>>> import numpy as np
>>> np.set_printoptions(precision=2, suppress=True, linewidth=200)
>>> rnd = lambda a: np.round(a, 2) + 0
>>> other = np.array([[3, -2], [1, -2]])
>>> Z = np.array([[1, 3, 3], [4, 2, 5], [3, 5, 0]])
>>> E = np.kron(other, Z)
>>> print(E)
[[  3   9   9  -2  -6  -6]
 [ 12   6  15  -8  -4 -10]
 [  9  15   0  -6 -10   0]
 [  1   3   3  -2  -6  -6]
 [  4   2   5  -8  -4 -10]
 [  3   5   0  -6 -10   0]]
>>> r0, r1 = E[0], E[5]
>>> print(r0 @ r1)
126
>>> pr = (r0 @ r1) / (r0 @ r0) * r0
>>> print(rnd(pr))
[ 1.53  4.59  4.59 -1.02 -3.06 -3.06]
>>> print(rnd(r1 - pr))
[ 1.47  0.41 -4.59 -4.98 -6.94  3.06]
>>> q, vecs = np.linalg.qr(E[:, :2])[0], np.linalg.qr(E[:, 2:])[0]
>>> sigma = np.linalg.svd(q.T @ vecs, compute_uv=False)
>>> print(rnd(np.degrees(np.arccos(sigma.clip(0, 1)))))
[15.62 26.57]
>>> print(rnd(np.linalg.norm(q @ q.T - vecs @ vecs.T, 2)))
1.0
>>> A = np.load("test15.npy")
>>> print(rnd(A))
[[ -5.14  -5.92   6.71  14.87   8.5 ]
 [ -5.94  -9.     7.56  13.07   7.47]
 [  1.57  -4.57  -2.62 -16.7   -9.54]
 [ -6.8  -16.68   8.07   2.8    1.6 ]
 [  4.55   3.91  -6.06 -15.71  -8.98]
 [ -3.18   0.26   4.51  16.69   9.54]
 [  3.12  14.34  -3.1   11.48   6.56]
 [ -2.88   1.11   4.16  16.77   9.58]
 [ -6.86 -16.41   8.17   3.58   2.04]
 [  0.63   9.64  -0.01  15.2    8.69]
 [ -5.32  -6.57   6.9   14.55   8.32]
 [ -6.77 -13.4    8.33   8.9    5.09]
 [ -4.75  -4.57   6.28  15.46   8.84]
 [  2.48  -2.19  -3.7  -16.82  -9.61]
 [ -2.55 -13.37   2.37 -12.56  -7.17]
 [  6.46  11.42  -8.06 -11.08  -6.33]
 [  4.78  16.63  -5.22   7.44   4.25]
 [ -6.36 -10.89   7.97  11.57   6.61]
 [ -6.77 -16.81   8.01   2.38   1.36]
 [ -0.29  -8.91  -0.4  -15.54  -8.88]
 [  2.47  -2.23  -3.68 -16.82  -9.61]
 [ -3.31  -0.11   4.66  16.64   9.51]
 [  5.89   8.78  -7.5  -13.22  -7.56]
 [  5.63   7.74  -7.23 -13.9   -7.94]]
>>> r0, r1 = A[2], A[4]
>>> print(rnd(r0 @ r1))
353.07
>>> print(rnd(r0 @ r0))
400.0
>>> pr = (r0 @ r1) / (r0 @ r0) * r0
>>> print(np.linalg.matrix_rank(np.outer(r0, r1)))
1
>>> print(rnd(np.linalg.norm(r0 + r1) ** 2 + np.linalg.norm(r0 - r1) ** 2))
1600.0
>>> print(rnd(pr))
[  1.38  -4.03  -2.31 -14.74  -8.42]
>>> print(rnd((r1 - pr) @ r0))
0.0
>>> Xs = A - A.mean(axis=0)
>>> U, sigma, VT = np.linalg.svd(Xs, full_matrices=False)
>>> print(rnd(sigma))
[79.93 53.82  0.    0.    0.  ]
>>> print(np.searchsorted(np.cumsum(sigma ** 2) / (sigma ** 2).sum(), 0.9) + 1)
2
>>> print(rnd(Xs.mean(axis=0)))
[0. 0. 0. 0. 0.]
>>> print(np.abs(U[:, 0]).argmax())
4
>>> print(rnd(VT[0] * np.sign(VT[0, np.abs(VT[0]).argmax()])))
[-0.22 -0.17  0.29  0.79  0.45]
>>> print(np.linalg.matrix_rank(Xs))
2
>>> cov = np.cov(A, rowvar=False)
>>> print(rnd(np.median(A, axis=0)))
[-2.71 -3.4   3.27  5.51  3.15]
>>> print(rnd(A.std(axis=0)))
[ 4.63  9.83  5.81 13.32  7.61]
>>> print(rnd(np.corrcoef(A.T)))
[[ 1.    0.83 -1.   -0.61 -0.61]
 [ 0.83  1.   -0.77 -0.05 -0.05]
 [-1.   -0.77  1.    0.67  0.67]
 [-0.61 -0.05  0.67  1.    1.  ]
 [-0.61 -0.05  0.67  1.    1.  ]]
>>> print(rnd(np.linalg.eigvalsh(cov)[::-1]))
[277.8  125.94   0.     0.     0.  ]
>>> print(np.argwhere(np.triu(np.abs(np.corrcoef(A.T)) > 0.8, 1)))
[[0 1]
 [0 2]
 [3 4]]
>>> other = A / np.sqrt((A ** 2).mean(axis=1, keepdims=True))
>>> print(rnd(np.linalg.norm(other, axis=1)))
[2.24 2.24 2.24 2.24 2.24 2.24 2.24 2.24 2.24 2.24 2.24 2.24 2.24 2.24 2.24 2.24 2.24 2.24 2.24 2.24 2.24 2.24 2.24 2.24]
>>> other = A / np.linalg.norm(A, axis=1, keepdims=True)
>>> cov = other @ other.T
>>> print(rnd(np.linalg.norm(other, axis=1)))
[1. 1. 1. 1. 1. 1. 1. 1. 1. 1. 1. 1. 1. 1. 1. 1. 1. 1. 1. 1. 1. 1. 1. 1.]
>>> print(np.argwhere(np.triu(np.abs(cov) > 0.95, 1)))
[[ 0  1]
 [ 0  4]
 [ 0 10]
 [ 0 12]
 [ 0 22]
 [ 0 23]
 [ 1  4]
 [ 1 10]
 [ 1 12]
 [ 1 15]
 [ 1 17]
 [ 1 22]
 [ 1 23]
 [ 2  5]
 [ 2  7]
 [ 2 13]
 [ 2 19]
 [ 2 20]
 [ 2 21]
 [ 3  8]
 [ 3 18]
 [ 4  5]
 [ 4  7]
 [ 4 10]
 [ 4 12]
 [ 4 21]
 [ 4 22]
 [ 4 23]
 [ 5  7]
 [ 5 12]
 [ 5 13]
 [ 5 20]
 [ 5 21]
 [ 6 14]
 [ 6 16]
 [ 7 13]
 [ 7 20]
 [ 7 21]
 [ 8 18]
 [ 9 14]
 [ 9 19]
 [10 12]
 [10 17]
 [10 22]
 [10 23]
 [11 15]
 [11 17]
 [12 21]
 [12 22]
 [12 23]
 [13 20]
 [13 21]
 [15 17]
 [15 22]
 [15 23]
 [17 22]
 [17 23]
 [20 21]
 [22 23]]
>>> other = np.array([[0, 0], [1, 2]])
>>> Z = np.array([[4, 3, -8], [9, -4, 0], [-2, 2, -9]])
>>> F = np.kron(other, Z)
>>> print(F)
[[  0   0   0   0   0   0]
 [  0   0   0   0   0   0]
 [  0   0   0   0   0   0]
 [  4   3  -8   8   6 -16]
 [  9  -4   0  18  -8   0]
 [ -2   2  -9  -4   4 -18]]
>>> vec = np.array([2, 2, 2, -3, 1, -3])
>>> h1 = np.maximum(F @ vec, 0)
>>> print(np.flatnonzero(h1 > 1e-9))
[3 5]
>>> print(np.tanh(F @ vec))
[ 0.  0.  0.  1. -1.  1.]
>>> rng = np.random.default_rng(22)
>>> labels = rng.permutation(6)
>>> print(labels)
[1 2 5 0 4 3]
>>> other = F[labels][:, labels]
>>> print(np.trace(other))
-18
>>> print(rnd(np.sort(np.abs(np.linalg.eigvals(other)))))
[ 0.    0.    0.    7.78 13.37 23.59]
>>> r = np.linalg.matrix_rank(A)
>>> print(r)
2
>>> ns = np.linalg.svd(A)[2][r:].T
>>> print([int(np.linalg.matrix_rank(A[:, :j + 1])) for j in range(5)])
[1, 2, 2, 2, 2]
>>> print(rnd(ns @ ns.T))
[[ 0.88 -0.27  0.14  0.1   0.06]
 [-0.27  0.23  0.31 -0.1  -0.06]
 [ 0.14  0.31  0.82 -0.15 -0.09]
 [ 0.1  -0.1  -0.15  0.29 -0.4 ]
 [ 0.06 -0.06 -0.09 -0.4   0.77]]
>>> print([int(np.linalg.matrix_rank(np.delete(A, i, axis=0))) for i in range(24)])
[2, 2, 2, 2, 2, 2, 2, 2, 2, 2, 2, 2, 2, 2, 2, 2, 2, 2, 2, 2, 2, 2, 2, 2]
>>> print(np.allclose(A @ ns, 0))
True
>>> print(np.linalg.matrix_rank(A.T @ A), np.linalg.matrix_rank(A @ A.T))
2 2
>>> print([int(np.linalg.matrix_rank(A[:i])) for i in range(1, len(A) + 1)])
[1, 2, 2, 2, 2, 2, 2, 2, 2, 2, 2, 2, 2, 2, 2, 2, 2, 2, 2, 2, 2, 2, 2, 2]
